$ python3 -q
>>> import numpy as np
>>> np.set_printoptions(suppress=True, linewidth=140)
>>> rnd = lambda a: np.round(a, 3) + 0
>>> E = np.load("sample4.npy")
>>> E
array([[-1, -1, -3, -2],
       [-2, -2, -4, -3],
       [ 6,  6,  4,  5]])
>>> f = np.array([2, -8])
>>> np.cross(E[2, :3], E[0, :3])
array([-14,  14,   0])
>>> np.correlate(E[2], E[0], "full")
array([-12, -30, -32, -34, -25,  -9,  -5])
>>> np.convolve(E[2], f)
array([ 12, -36, -40, -22, -40])
>>> np.linalg.cond(E) > 100
np.True_
>>> np.linalg.matrix_rank(E, rtol=0.1)
np.int64(2)
>>> np.abs(np.diag(np.linalg.qr(E)[1])) > 1e-9
array([ True, False,  True])
>>> np.allclose(E[:-1].T @ np.linalg.lstsq(E[:-1].T, E[-1])[0], E[-1])
True
>>> rnd(E @ np.linalg.pinv(E) @ E)
array([[-1., -1., -3., -2.],
       [-2., -2., -4., -3.],
       [ 6.,  6.,  4.,  5.]])
>>> rnd(np.trace(np.linalg.pinv(E) @ E))
np.float64(2.0)
>>> np.unique(E.round(6), axis=0).shape
(3, 4)
>>> x0 = np.array([9, 5, 9, 4])
>>> E * x0
array([[ -9,  -5, -27,  -8],
       [-18, -10, -36, -12],
       [ 54,  30,  36,  20]])
>>> np.linalg.norm(E @ x0) <= np.linalg.norm(E, 2) * np.linalg.norm(x0) + 1e-9
np.True_
>>> (E @ x0).argmax()
np.int64(2)
>>> A2 = np.array([[-3, 1, -2, 2], [3, -3, 3, 0], [2, 3, 1, -1], [3, 1, 0, 3]])
>>> m1 = A2 - A2.T
>>> m1
array([[ 0, -2, -4, -1],
       [ 2,  0,  0, -1],
       [ 4,  0,  0, -1],
       [ 1,  1,  1,  0]])
>>> # skew-symmetric
>>> f = np.array([-3, 0, -3, 3])
>>> A2 = m1 + np.outer(f, np.eye(4)[3])
>>> rnd(np.linalg.det(A2) / np.linalg.det(m1)), rnd(1 + np.linalg.solve(m1, f)[3])
(np.float64(-2.0), np.float64(-2.0))
>>> np.linalg.matrix_rank(np.linalg.inv(A2) - np.linalg.inv(m1), tol=1e-8)
np.int64(1)
>>> x0 = np.array([6, 8, -9, 3])
>>> np.linalg.norm(m1 @ x0) <= np.linalg.norm(m1, 2) * np.linalg.norm(x0) + 1e-9
np.True_
>>> m1 @ x0
array([17,  9, 21,  5])
>>> m1 * x0
array([[  0, -16,  36,  -3],
       [ 12,   0,   0,  -3],
       [ 24,   0,   0,  -3],
       [  6,   8,  -9,   0]])
>>> m1 @ (2 * x0)
array([34, 18, 42, 10])
>>> (m1 @ x0).argmax()
np.int64(2)
>>> np.sign((m1 @ x0).round(6))
array([1, 1, 1, 1])
>>> X = np.array([[0, 0, 5], [0, 0, 4], [-5, -4, 0]])
>>> # skew, so no eigenvalue has a real part
>>> np.unique(X.round(6), axis=0).shape
(3, 3)
>>> np.abs(np.diag(np.linalg.qr(X)[1])) > 1e-9
array([ True, False,  True])
>>> np.allclose(X[:-1].T @ np.linalg.lstsq(X[:-1].T, X[-1])[0], X[-1])
False
>>> rnd(X @ np.linalg.pinv(X) @ X)
array([[ 0.,  0.,  5.],
       [ 0.,  0.,  4.],
       [-5., -4.,  0.]])
